>>> import numpy as np
>>> np.set_printoptions(precision=2, suppress=True, linewidth=200, sign=" ")
>>> W0 = np.load("case17.npy")
>>> W0
array([[-0.39, -0.19, -0.43, -0.13, -0.3 , -0.3 ],
       [ 0.  , -0.12, -0.1 , -0.15,  0.02, -0.11],
       [ 0.93,  0.56,  0.52,  1.01,  0.37,  0.77],
       [ 0.55,  0.22,  0.17,  0.52,  0.18,  0.32],
       [ 2.87,  1.85,  1.96,  2.84,  0.86,  2.86],
       [ 0.49,  0.38,  0.33,  0.19,  0.04,  0.26],
       [-3.15, -2.1 , -2.02, -2.99, -0.96, -3.  ],
       [-1.18, -0.92, -0.8 , -1.25, -0.47, -1.36],
       [ 0.41,  0.35,  0.14,  0.44,  0.12,  0.29],
       [-0.12, -0.16, -0.22, -0.25,  0.  , -0.18],
       [ 4.96,  3.24,  3.31,  4.97,  1.66,  5.1 ],
       [-0.93, -0.69, -0.76, -1.17, -0.34, -0.85],
       [ 6.34,  4.31,  4.26,  6.36,  2.07,  6.37],
       [ 2.46,  1.44,  1.49,  2.27,  0.8 ,  2.42],
       [ 3.31,  2.36,  2.08,  3.45,  1.02,  3.44],
       [ 2.04,  1.35,  1.46,  2.09,  0.75,  2.21],
       [-1.45, -0.89, -1.03, -1.47, -0.46, -1.6 ],
       [ 0.22,  0.13,  0.29,  0.19,  0.17,  0.29],
       [-0.91, -0.72, -0.83, -0.98, -0.36, -1.08],
       [-1.28, -0.72, -1.06, -1.27, -0.54, -1.44],
       [ 0.17,  0.17,  0.17,  0.12, -0.09,  0.24],
       [ 1.19,  0.84,  0.78,  0.86,  0.23,  1.15],
       [ 4.74,  3.15,  3.24,  4.79,  1.59,  4.72],
       [ 3.44,  2.4 ,  2.29,  3.46,  1.01,  3.62],
       [-2.09, -1.39, -1.48, -2.4 , -0.73, -2.22],
       [ 0.13, -0.17,  0.  , -0.01, -0.03, -0.02],
       [ 3.23,  2.26,  2.27,  3.06,  1.12,  3.21],
       [-1.95, -1.27, -1.44, -1.92, -0.69, -2.02],
       [-1.82, -1.07, -1.09, -1.64, -0.51, -1.86]])
>>> idx = W0[:, 5] > np.median(W0[:, 5])
>>> u = W0[idx].mean(axis=0) - W0[~idx].mean(axis=0)
>>> u
array([ 3.59,  2.4 ,  2.45,  3.61,  1.21,  3.66])
>>> np.argsort(-np.abs(u).round(6), kind="stable")
array([ 5,  3,  0,  2,  1,  4])
>>> idx.astype(int)
array([ 0,  0,  1,  1,  1,  0,  0,  0,  1,  0,  1,  0,  1,  1,  1,  1,  0,  1,  0,  0,  0,  1,  1,  1,  0,  0,  1,  0,  0])
